>>> import numpy as np
>>> import numpy.linalg as la
>>> np.set_printoptions(precision=2, suppress=True, linewidth=200, legacy="1.25")
>>> def rnd(a):
...     return np.round(a, 2) + 0
... 
>>> F = np.load("a.npy")
>>> print(F)
[[ -3.  -4.  10.   3.]
 [-12.  -2.  14.   6.]
 [ -6.  -4.  13.   3.]
 [  2.  -4.   6.   2.]]
>>> O = F.astype(float).copy()
>>> for j in range(4):
...     O[:, j] -= O[:, :j] @ (O[:, :j].T @ O[:, j])
...     O[:, j] /= la.norm(O[:, j])
... 
>>> rnd(O.T @ F)
array([[ 13.89,   3.74, -19.  ,  -6.84],
       [  0.  ,   6.16, -11.82,  -2.99],
       [  0.  ,   0.  ,   0.32,  -0.78],
       [  0.  ,   0.  ,   0.  ,   1.31]])
>>> print(rnd(O.T @ O))
[[1. 0. 0. 0.]
 [0. 1. 0. 0.]
 [0. 0. 1. 0.]
 [0. 0. 0. 1.]]
>>> print(np.argsort(-la.norm(F, axis=0).round(6), kind="stable")[:3])
[2 0 3]
>>> rnd(la.norm(F, 2) / la.norm(F))
0.96
>>> round(np.log10(la.cond(F)))
2
>>> print(la.matrix_rank(F, rtol=0.1))
2
>>> rnd(np.abs(la.svd(F)[2][-1]))
array([0.37, 0.83, 0.42, 0.05])
>>> data = np.loadtxt("x.csv", delimiter=",")
>>> data
array([[ 1.,  2.,  2.],
       [ 0.,  0.,  0.],
       [ 2.,  1., -1.],
       [ 0.,  0.,  0.],
       [ 0.,  0.,  0.],
       [ 2.,  1., -1.],
       [ 0.,  0.,  0.],
       [ 2.,  5., -1.],
       [-1.,  2., -2.],
       [ 0.,  0.,  0.],
       [ 0.,  0.,  0.]])
>>> x = np.array([-2, -1, -2])
>>> y = data @ x
>>> rnd(la.pinv(data) @ data)
array([[1., 0., 0.],
       [0., 1., 0.],
       [0., 0., 1.]])
>>> rnd(la.lstsq(data, y)[0])
array([-2., -1., -2.])
>>> rnd(la.solve(data.T @ data, data.T @ y))
array([-2., -1., -2.])
>>> rng = np.random.default_rng(6667)
>>> y = y + 0.1 * rng.normal(size=11)
>>> print(rnd(y))
[-8.09 -0.01 -3.04  0.04 -0.02 -2.81 -0.08 -7.07  3.86  0.1   0.05]
>>> b, *_ = la.lstsq(data, y)
>>> b.round()
array([-2., -1., -2.])
>>> rnd(la.norm(y - data @ b))
0.22
>>> rnd(b)
array([-1.94, -1.04, -2.02])
